In [1]: import numpy as np

In [2]: from numpy import linalg as LA

In [3]: np.set_printoptions(precision=2, suppress=True, linewidth=140)

In [4]: K = np.loadtxt("mat.csv", delimiter=",")

In [5]: K
Out[5]: 
array([[1.  , 0.  , 0.  , 0.  , 0.  , 0.  ],
       [0.25, 0.5 , 0.  , 0.  , 0.25, 0.  ],
       [0.25, 0.  , 0.5 , 0.  , 0.25, 0.  ],
       [0.  , 0.33, 0.33, 0.33, 0.  , 0.  ],
       [0.2 , 0.  , 0.2 , 0.2 , 0.2 , 0.2 ],
       [0.  , 0.  , 0.  , 0.5 , 0.  , 0.5 ]])

In [6]: x0 = np.array([1, 1, 0, 2, 3, 2])

In [7]: h = np.maximum(K @ x0, 0)

In [8]: np.maximum(K @ (3 * x0), 0)
Out[8]: array([3. , 4.5, 3. , 3. , 4.8, 6. ])

In [9]: np.maximum(K @ x0, 0) - np.maximum(-K @ x0, 0)
Out[9]: array([1. , 1.5, 1. , 1. , 1.6, 2. ])

In [10]: print(np.flatnonzero(h > 1e-9))
[0 1 2 3 4 5]

In [11]: E = np.load("dump.npy")

In [12]: E
Out[12]: 
array([[ 16.27,  -7.26,  -7.57,  -9.52],
       [ 15.15,  -6.79,  -7.29,  -9.2 ],
       [ 11.11,  -5.05,  -6.21,  -7.97],
       [  0.67,  -0.33,  -2.41,  -3.5 ],
       [ -0.88,   0.52,  -0.22,  -0.55],
       [  0.78,  -0.62,  -0.16,   0.12],
       [  0.79,  -0.63,  -0.16,   0.12],
       [  0.85,  -0.7 ,  -0.2 ,   0.12],
       [  1.01,  -0.9 ,  -0.32,   0.08],
       [  1.15,  -1.29,  -0.66,  -0.09],
       [  1.15,  -1.37,  -0.75,  -0.14],
       [  1.08,  -1.54,  -0.96,  -0.27],
       [  0.97,  -1.65,  -1.14,  -0.38],
       [  0.5 ,  -1.89,  -1.63,  -0.73],
       [ -0.11,  -2.02,  -2.07,  -1.06],
       [ -0.56,  -2.07,  -2.35,  -1.26],
       [ -1.17,  -2.1 ,  -2.68,  -1.52],
       [ -5.22,  -1.91,  -4.36,  -2.88],
       [-13.37,  -0.8 ,  -6.83,  -4.98],
       [-17.16,  -0.15,  -7.8 ,  -5.82]])

In [13]: t = np.radians(180)

In [14]: r_ = np.eye(4)

In [15]: r_[3, 3] = r_[2, 2] = np.cos(t)

In [16]: r_[3, 2], r_[2, 3] = -np.sin(t), np.sin(t)

In [17]: r_.round(2) + 0
Out[17]: 
array([[ 1.,  0.,  0.,  0.],
       [ 0.,  1.,  0.,  0.],
       [ 0.,  0., -1.,  0.],
       [ 0.,  0.,  0., -1.]])

In [18]: Y = E @ r_.T

In [19]: np.abs(Y - E).max(axis=0)
Out[19]: array([ 0.  ,  0.  , 15.59, 19.04])

In [20]: print(np.allclose(LA.norm(E, axis=1), LA.norm(Y, axis=1)))
True

In [21]: f = np.array([0, -2, 2])

In [22]: np.correlate(E[9], E[0], "full")
Out[22]: array([-10.99,   3.52,   7.65,  33.95, -15.53, -10.11,  -1.39])

In [23]: np.cross(E[9, :3], E[0, :3])
Out[23]: array([ 4.97, -1.98, 12.58])

In [24]: LA.cond(E) > 100
Out[24]: np.True_

In [25]: LA.matrix_rank(E, rtol=0.1)
Out[25]: np.int64(3)

In [26]: X = np.load("x.npy")

In [27]: print(X)
[[-3 -3  2 -1 -1]
 [-2  3  1 -1  3]]

In [28]: f = np.array([1, 0, 1])

In [29]: np.polyval(f, X[0])
Out[29]: array([10, 10,  5,  2,  2])

In [30]: np.convolve(X[0], f)
Out[30]: array([-3, -3, -1, -4,  1, -1, -1])

In [31]: U, sv, Vt = LA.svd(X, full_matrices=False)

In [32]: print(np.abs(U[:, 0]).round(6).argmax())
0

In [33]: sv / sv[0]
Out[33]: array([1.  , 0.88])

In [34]: print(np.round(np.abs(Vt[0]), 2) + 0)
[0.14 0.82 0.14 0.   0.54]

In [35]: print((sv > 1e-8).sum())
2

In [36]: round(float(np.sqrt((sv ** 2).sum())), 2), round(LA.norm(X), 2)
Out[36]: (6.93, np.float64(6.93))

In [37]: np.allclose(U * sv @ Vt, X)
Out[37]: True

In [38]: np.round(Vt @ Vt.T, 2) + 0
Out[38]: 
array([[1., 0.],
       [0., 1.]])

In [39]: def softmax(z):
    ...:     e = np.exp(z - z.max(axis=-1, keepdims=True))
    ...:     return e / e.sum(axis=-1, keepdims=True)
    ...: 

In [40]: softmax(X).sum(axis=1)
Out[40]: array([1., 1.])

In [41]: softmax(X[0])
Out[41]: array([0.01, 0.01, 0.9 , 0.04, 0.04])

In [42]: scores = X @ X.T / np.sqrt(5)

In [43]: np.round(softmax(scores + np.triu(np.full(scores.shape, -np.inf), 1)), 2) + 0
Out[43]: 
array([[1., 0.],
       [0., 1.]])

In [44]: print(np.round(softmax(scores), 2) + 0)
[[1. 0.]
 [0. 1.]]

In [45]: Y = np.array([[1, 3, 6], [7, 8, 4]])

In [46]: basis = np.kron(Y, X)

In [47]: basis.shape
Out[47]: (4, 15)

In [48]: basis
Out[48]: 
array([[ -3,  -3,   2,  -1,  -1,  -9,  -9,   6,  -3,  -3, -18, -18,  12,  -6,  -6],
       [ -2,   3,   1,  -1,   3,  -6,   9,   3,  -3,   9, -12,  18,   6,  -6,  18],
       [-21, -21,  14,  -7,  -7, -24, -24,  16,  -8,  -8, -12, -12,   8,  -4,  -4],
       [-14,  21,   7,  -7,  21, -16,  24,   8,  -8,  24,  -8,  12,   4,  -4,  12]])

In [49]: Y = X / np.sqrt((X ** 2).mean(axis=1, keepdims=True))

In [50]: X - X.mean(axis=1, keepdims=True)
Out[50]: 
array([[-1.8, -1.8,  3.2,  0.2,  0.2],
       [-2.8,  2.2,  0.2, -1.8,  2.2]])

In [51]: LA.matrix_rank(Y) == LA.matrix_rank(X)
Out[51]: np.True_

In [52]: m1 = np.loadtxt("block11.csv", delimiter=",")

In [53]: m1
Out[53]: 
array([[-0.5 ,  0.87],
       [-0.87, -0.5 ]])

In [54]: x0 = np.array([0, 1])

In [55]: rhs = m1 @ x0

In [56]: rhs
Out[56]: array([ 0.87, -0.5 ])

In [57]: print(np.round(LA.solve(m1, 5 * rhs), 2) + 0)
[0. 5.]

In [58]: x0 = np.array([3, 2])

In [59]: m1.T @ (m1 @ x0)
Out[59]: array([3., 2.])

In [60]: round(float(LA.det(m1)), 2)
Out[60]: 1.0

In [61]: [p for p in range(1, 25) if np.allclose(LA.matrix_power(m1, p), np.eye(2))]
Out[61]: [3, 6, 9, 12, 15, 18, 21, 24]

In [62]: print(np.abs(LA.eigvals(m1)))
[1. 1.]

In [63]: LA.inv(m1)
Out[63]: 
array([[-0.5 , -0.87],
       [ 0.87, -0.5 ]])

In [64]: basis = np.array([[-0.4, -1.2, 0.8, -1.0, 1.3], [-1.0, -0.6, -0.4, 2.2, 0.2]])

In [65]: rng = np.random.default_rng(333912)

In [66]: A = np.array([[0, 0],
    ...:     [-2, -2],
    ...:     [2, 1],
    ...:     [-2, -1],
    ...:     [-1, 1],
    ...:     [-1, 2],
    ...:     [-1, 0],
    ...:     [0, -2],
    ...:     [-1, 0],
    ...:     [1, 2],
    ...:     [2, -1],
    ...:     [1, -2],
    ...:     [2, -1],
    ...:     [-2, -1],
    ...:     [-2, -2],
    ...:     [2, 1],
    ...:     [-1, -2],
    ...:     [2, 2],
    ...:     [0, -2],
    ...:     [-2, -1]]) @ basis + 0.05 * rng.normal(size=(20, 5))

In [67]: print(A)
[[ 0.01  0.03 -0.01  0.04  0.08]
 [ 2.73  3.55 -0.74 -2.39 -3.04]
 [-1.8  -3.07  1.22  0.24  2.81]
 [ 1.78  2.93 -1.19 -0.26 -2.84]
 [-0.57  0.54 -1.25  3.18 -1.05]
 [-1.62  0.05 -1.62  5.45 -0.95]
 [ 0.44  1.13 -0.79  1.04 -1.29]
 [ 1.96  1.24  0.83 -4.36 -0.3 ]
 [ 0.39  1.21 -0.81  0.97 -1.35]
 [-2.41 -2.41 -0.01  3.37  1.68]
 [ 0.16 -1.76  2.   -4.2   2.29]
 [ 1.57  0.11  1.65 -5.45  0.79]
 [ 0.28 -1.82  1.89 -4.24  2.43]
 [ 1.72  2.93 -1.27 -0.23 -2.8 ]
 [ 2.83  3.6  -0.77 -2.42 -3.03]
 [-1.86 -3.05  1.16  0.21  2.7 ]
 [ 2.34  2.42  0.06 -3.42 -1.8 ]
 [-2.73 -3.65  0.84  2.4   3.  ]
 [ 2.06  1.27  0.81 -4.35 -0.31]
 [ 1.8   2.99 -1.25 -0.21 -2.76]]

In [68]: cen = A - A.mean(axis=0)

In [69]: vecs = LA.svd(cen)[2][:2]

In [70]: Y = cen - cen @ vecs.T @ vecs

In [71]: Y.std(axis=0)
Out[71]: array([0.05, 0.03, 0.04, 0.02, 0.05])

In [72]: np.round(LA.norm(Y) / LA.norm(cen), 2)
Out[72]: np.float64(0.02)

In [73]: (cen @ vecs.T).std(axis=0)
Out[73]: array([3.67, 3.04])
